% python3 -q
>>> import numpy as np
>>> np.set_printoptions(precision=1, suppress=True, linewidth=100, floatmode="fixed")
>>> feats = np.load("case18.npy")
>>> feats
array([[1, 0, 0],
       [0, 1, 0],
       [2, 2, 1]])
>>> T = np.stack([feats, 5 * feats, feats[::-1]])
>>> np.einsum("bij,cij->bc", T, T)
array([[ 11,  55,   5],
       [ 55, 275,  25],
       [  5,  25,  11]])
>>> T.shape
(3, 3, 3)
>>> w, vecs = np.linalg.eig(feats)
>>> np.prod(w)
np.float64(1.0)
>>> print(np.sort(np.linalg.eigvals(feats.T)))
[1.0 1.0 1.0]
>>> np.sort(np.linalg.eigvals(np.linalg.inv(feats)))
array([1.0, 1.0, 1.0])
>>> u = np.array([-1, 1, 3])
>>> out = feats + np.outer(u, np.eye(3)[2])
>>> out
array([[ 1.0,  0.0, -1.0],
       [ 0.0,  1.0,  1.0],
       [ 2.0,  2.0,  4.0]])
>>> round(float(np.linalg.det(out) / np.linalg.det(feats)), 1), round(1 + np.linalg.solve(feats, u)[2], 1)
(4.0, np.float64(4.0))
>>> np.linalg.matrix_rank(np.linalg.inv(out) - np.linalg.inv(feats), tol=1e-8)
np.int64(1)
>>> np.prod(np.diag(feats)), round(float(np.linalg.det(feats)), 1)
(np.int64(1), 1.0)
>>> np.sort(np.linalg.eigvals(feats))
array([1.0, 1.0, 1.0])
>>> rng = np.random.default_rng(95277)
>>> arr = np.eye(3, dtype=int)[rng.permutation(3)] * np.array([0, 3, 1])
>>> arr
array([[0, 3, 0],
       [0, 0, 0],
       [0, 0, 1]])
>>> left, s, Vt = np.linalg.svd(arr, full_matrices=False)
>>> np.cumsum(s ** 2) / np.sum(s ** 2)
array([0.9, 1.0, 1.0])
>>> round(np.linalg.eigvals(feats).sum().real, 1)
np.float64(3.0)
>>> np.kron(np.eye(2, dtype=int), feats)
array([[1, 0, 0, 0, 0, 0],
       [0, 1, 0, 0, 0, 0],
       [2, 2, 1, 0, 0, 0],
       [0, 0, 0, 1, 0, 0],
       [0, 0, 0, 0, 1, 0],
       [0, 0, 0, 2, 2, 1]])
>>> np.round(np.linalg.det(feats.T), 1)
np.float64(1.0)
>>> M = np.loadtxt("block13.csv", delimiter=",")
>>> print(M.round(1) + 0)
[[0.5 0.0 0.5]
 [0.0 0.0 0.0]
 [0.5 0.0 0.5]]
>>> # a projection of rank 1
>>> rk = np.linalg.matrix_rank(M)
>>> rk
np.int64(1)
>>> N = np.linalg.svd(M)[2][rk:].T
>>> print(np.round(M @ N, 1) + 0)
[[0.0 0.0]
 [0.0 0.0]
 [0.0 0.0]]
>>> np.allclose(M @ N, 0)
True
>>> print([int(np.linalg.matrix_rank(np.delete(M, i, axis=0))) for i in range(3)])
[1, 1, 1]
>>> np.round(N @ N.T, 1) + 0
array([[ 0.5,  0.0, -0.5],
       [ 0.0,  1.0,  0.0],
       [-0.5,  0.0,  0.5]])
>>> N.shape
(3, 2)
>>> labels = rng.permutation(3)
>>> print(labels)
[0 1 2]
>>> out = M[labels][:, labels]
>>> out.round(1) + 0
array([[0.5, 0.0, 0.5],
       [0.0, 0.0, 0.0],
       [0.5, 0.0, 0.5]])
>>> np.round(np.sort(np.abs(np.linalg.eigvals(out))), 1) + 0
array([0.0, 0.0, 1.0])
>>> round(float(np.linalg.det(out)), 1), round(np.linalg.det(M[labels]), 1)
(0.0, np.float64(0.0))
>>> np.round(np.diag(out), 1) + 0
array([0.5, 0.0, 0.5])
>>> left, s, Vt = np.linalg.svd(out, full_matrices=False)
>>> np.abs(left[:, 0]).round(6).argmax()
np.int64(0)
>>> np.allclose(left * s @ Vt, out)
True
>>> ang = np.sort(rng.uniform(-2, 2, 24))
>>> J = np.c_[ang, ang ** 2, ang ** 3] @ np.array([[2, -4, -2], [-5, -4, 3], [-4, -2, 5]])
>>> J
array([[  3.2,   5.7, -15.1],
       [  2.8,   5.5, -14.4],
       [ -1.6,   3.3,  -5.2],
       [ -2.1,   2.9,  -3.7],
       [ -3.0,   1.9,   0.3],
       [ -2.7,   1.6,   1.0],
       [ -2.5,   1.5,   1.2],
       [ -2.4,   1.5,   1.2],
       [ -2.2,   1.4,   1.2],
       [ -1.9,   1.3,   1.2],
       [ -1.7,   1.2,   1.1],
       [ -1.3,   1.1,   0.9],
       [  0.1,  -0.2,  -0.1],
       [  0.2,  -0.8,  -0.2],
       [  0.1,  -1.5,  -0.2],
       [ -0.1,  -2.1,  -0.1],
       [ -2.2,  -5.2,   1.6],
       [ -5.8,  -8.9,   4.9],
       [ -8.0, -10.9,   7.0],
       [-18.6, -19.4,  17.5],
       [-19.4, -20.0,  18.2],
       [-25.6, -24.5,  24.5],
       [-31.4, -28.6,  30.5],
       [-39.7, -34.4,  39.3]])
>>> out = J + rng.integers(-2, 3, (24, 1)) @ rng.integers(-2, 3, (1, 3))
>>> out
array([[  3.2,   5.7, -15.1],
       [  2.8,   5.5, -14.4],
       [ -1.6,   3.3,  -5.2],
       [ -2.1,   2.9,  -3.7],
       [ -3.0,   1.9,   0.3],
       [ -2.7,   1.6,   1.0],
       [ -2.5,   1.5,   1.2],
       [ -2.4,   1.5,   1.2],
       [ -2.2,   1.4,   1.2],
       [ -1.9,   1.3,   1.2],
       [ -1.7,   1.2,   1.1],
       [ -1.3,   1.1,   0.9],
       [  0.1,  -0.2,  -0.1],
       [  0.2,  -0.8,  -0.2],
       [  0.1,  -1.5,  -0.2],
       [ -0.1,  -2.1,  -0.1],
       [ -2.2,  -5.2,   1.6],
       [ -5.8,  -8.9,   4.9],
       [ -8.0, -10.9,   7.0],
       [-18.6, -19.4,  17.5],
       [-19.4, -20.0,  18.2],
       [-25.6, -24.5,  24.5],
       [-31.4, -28.6,  30.5],
       [-39.7, -34.4,  39.3]])
>>> print(np.linalg.matrix_rank(out - J, tol=1e-8))
0
>>> A = np.loadtxt("layer9.csv", delimiter=",")
>>> A
array([[-2.0,  3.0,  0.0,  0.0,  0.0,  0.0],
       [ 2.0, -2.0,  0.0,  0.0,  0.0,  0.0],
       [-4.0,  5.0,  0.0,  0.0,  0.0,  0.0],
       [ 0.0,  0.0, -2.0,  3.0,  0.0,  0.0],
       [ 0.0,  0.0,  2.0, -2.0,  0.0,  0.0],
       [ 0.0,  0.0, -4.0,  5.0,  0.0,  0.0],
       [ 0.0,  0.0,  0.0,  0.0, -2.0,  3.0],
       [ 0.0,  0.0,  0.0,  0.0,  2.0, -2.0],
       [ 0.0,  0.0,  0.0,  0.0, -4.0,  5.0]])
>>> left, s, Vt = np.linalg.svd(A)
>>> s
array([7.9, 7.9, 7.9, 0.4, 0.4, 0.4])
>>> print(np.argmax(s[:-1] / (s[1:] + 1e-6)) + 1)
3
>>> out = left[:, :3] @ np.diag(s[:3]) @ Vt[:3]
>>> round(float(np.linalg.norm(A - out) / np.linalg.norm(A)), 1)
0.1
>>> print(np.linalg.matrix_rank(A, rtol=0.05))
6
>>> out.round(1) + 0
array([[-2.2,  2.8,  0.0,  0.0,  0.0,  0.0],
       [ 1.7, -2.2,  0.0,  0.0,  0.0,  0.0],
       [-4.0,  5.0,  0.0,  0.0,  0.0,  0.0],
       [ 0.0,  0.0, -2.2,  2.8,  0.0,  0.0],
       [ 0.0,  0.0,  1.7, -2.2,  0.0,  0.0],
       [ 0.0,  0.0, -4.0,  5.0,  0.0,  0.0],
       [ 0.0,  0.0,  0.0,  0.0, -2.2,  2.8],
       [ 0.0,  0.0,  0.0,  0.0,  1.7, -2.2],
       [ 0.0,  0.0,  0.0,  0.0, -4.0,  5.0]])
>>> out = np.c_[A[:, :4] @ np.array([[0, 2, 1, 2], [2, 2, 1, 2], [3, 3, 3, 2], [0, 1, 2, 2]]), np.array([8, 2, 5, 4, 9, 3, 6, 8, 7])]
>>> out
array([[  6.0,   2.0,   1.0,   2.0,   8.0],
       [ -4.0,   0.0,   0.0,   0.0,   2.0],
       [ 10.0,   2.0,   1.0,   2.0,   5.0],
       [ -6.0,  -3.0,   0.0,   2.0,   4.0],
       [  6.0,   4.0,   2.0,   0.0,   9.0],
       [-12.0,  -7.0,  -2.0,   2.0,   3.0],
       [  0.0,   0.0,   0.0,   0.0,   6.0],
       [  0.0,   0.0,   0.0,   0.0,   8.0],
       [  0.0,   0.0,   0.0,   0.0,   7.0]])
>>> np.round(np.linalg.lstsq(A, out[:, 0])[0], 1) + 0
array([0.0, 2.0, 3.0, 0.0, 0.0, 0.0])
>>> np.linalg.matrix_rank(out)
np.int64(5)
>>> left, s, Vt = np.linalg.svd(arr)
>>> print(s)
[3.0 1.0 0.0]
>>> print(np.argmax(s[:-1] / (s[1:] + 1e-6)) + 1)
2
>>> out = left[:, :2] @ np.diag(s[:2]) @ Vt[:2]
>>> np.linalg.matrix_rank(out)
np.int64(2)
>>> round(np.linalg.norm(arr - out, 2), 1), s[2]
(np.float64(0.0), np.float64(0.0))
>>> np.linalg.matrix_rank(arr, rtol=0.05)
np.int64(2)
>>> np.abs(arr - out).max()
np.float64(0.0)
>>> out
array([[0.0, 3.0, 0.0],
       [0.0, 0.0, 0.0],
       [0.0, 0.0, 1.0]])
>>> print((np.linalg.matrix_power((out != 0) + (out.T != 0) + np.eye(3), 3) > 0).astype(int))
[[1 1 0]
 [1 1 0]
 [0 0 1]]
>>> (out != 0).astype(int)
array([[0, 1, 0],
       [0, 0, 0],
       [0, 0, 1]])
>>> print(round(float(np.linalg.det(out)), 1))
0.0
>>> q, r_ = np.linalg.qr(A)
>>> np.round(abs(r_[0, 0]), 1), round(float(np.linalg.norm(A[:, 0])), 1)
(np.float64(4.9), 4.9)
>>> np.allclose(r_.T @ r_, A.T @ A)
True
>>> data = np.array([[-1.0, 4.0, 0.0, 0.0],
...     [4.0, -1.0, 4.0, 0.0],
...     [0.0, 4.0, -2.0, 4.0],
...     [0.0, 0.0, 4.0, 3.0]])
>>> # symmetric, so the eigenvalues are real
>>> w, vecs = np.linalg.eigh(data)
>>> x = np.array([3, -4, -1, -1])
>>> print(np.abs(data).sum(axis=1).max(), round(np.abs(w).max(), 1))
10.0 7.5
>>> np.linalg.eigvalsh(data[1:, 1:])
array([-6.6,  0.7,  5.9])
>>> np.round(vecs * np.maximum(w, 0) @ vecs.T, 1) + 0
array([[1.4, 1.7, 0.8, 0.0],
       [1.7, 2.2, 1.5, 0.8],
       [0.8, 1.5, 1.8, 2.3],
       [0.0, 0.8, 2.3, 3.8]])
>>> np.round(x @ data @ x / (x @ x), 1), round(float(w[0]), 1), round(w[-1], 1)
(np.float64(-3.0), -7.5, np.float64(6.2))
>>> np.round(vecs * np.abs(w) @ vecs.T, 1) + 0
array([[ 3.7, -0.7,  1.6,  0.0],
       [-0.7,  5.4, -1.1,  1.7],
       [ 1.6, -1.1,  5.6,  0.6],
       [ 0.0,  1.7,  0.6,  4.7]])
>>> np.poly(data)
array([  1.0,   1.0, -55.0,   3.0, 378.0])
>>> np.einsum("ij,ji->", data, data)
np.float64(111.0)
>>> round(float(np.linalg.det(2 * data)), 1), round(float(np.linalg.det(data)), 1)
(6048.0, 378.0)
>>> np.einsum("ii->", data)
np.float64(-1.0)
>>> np.kron(np.eye(2, dtype=int), data)
array([[-1.0,  4.0,  0.0,  0.0, -0.0,  0.0,  0.0,  0.0],
       [ 4.0, -1.0,  4.0,  0.0,  0.0, -0.0,  0.0,  0.0],
       [ 0.0,  4.0, -2.0,  4.0,  0.0,  0.0, -0.0,  0.0],
       [ 0.0,  0.0,  4.0,  3.0,  0.0,  0.0,  0.0,  0.0],
       [-0.0,  0.0,  0.0,  0.0, -1.0,  4.0,  0.0,  0.0],
       [ 0.0, -0.0,  0.0,  0.0,  4.0, -1.0,  4.0,  0.0],
       [ 0.0,  0.0, -0.0,  0.0,  0.0,  4.0, -2.0,  4.0],
       [ 0.0,  0.0,  0.0,  0.0,  0.0,  0.0,  4.0,  3.0]])
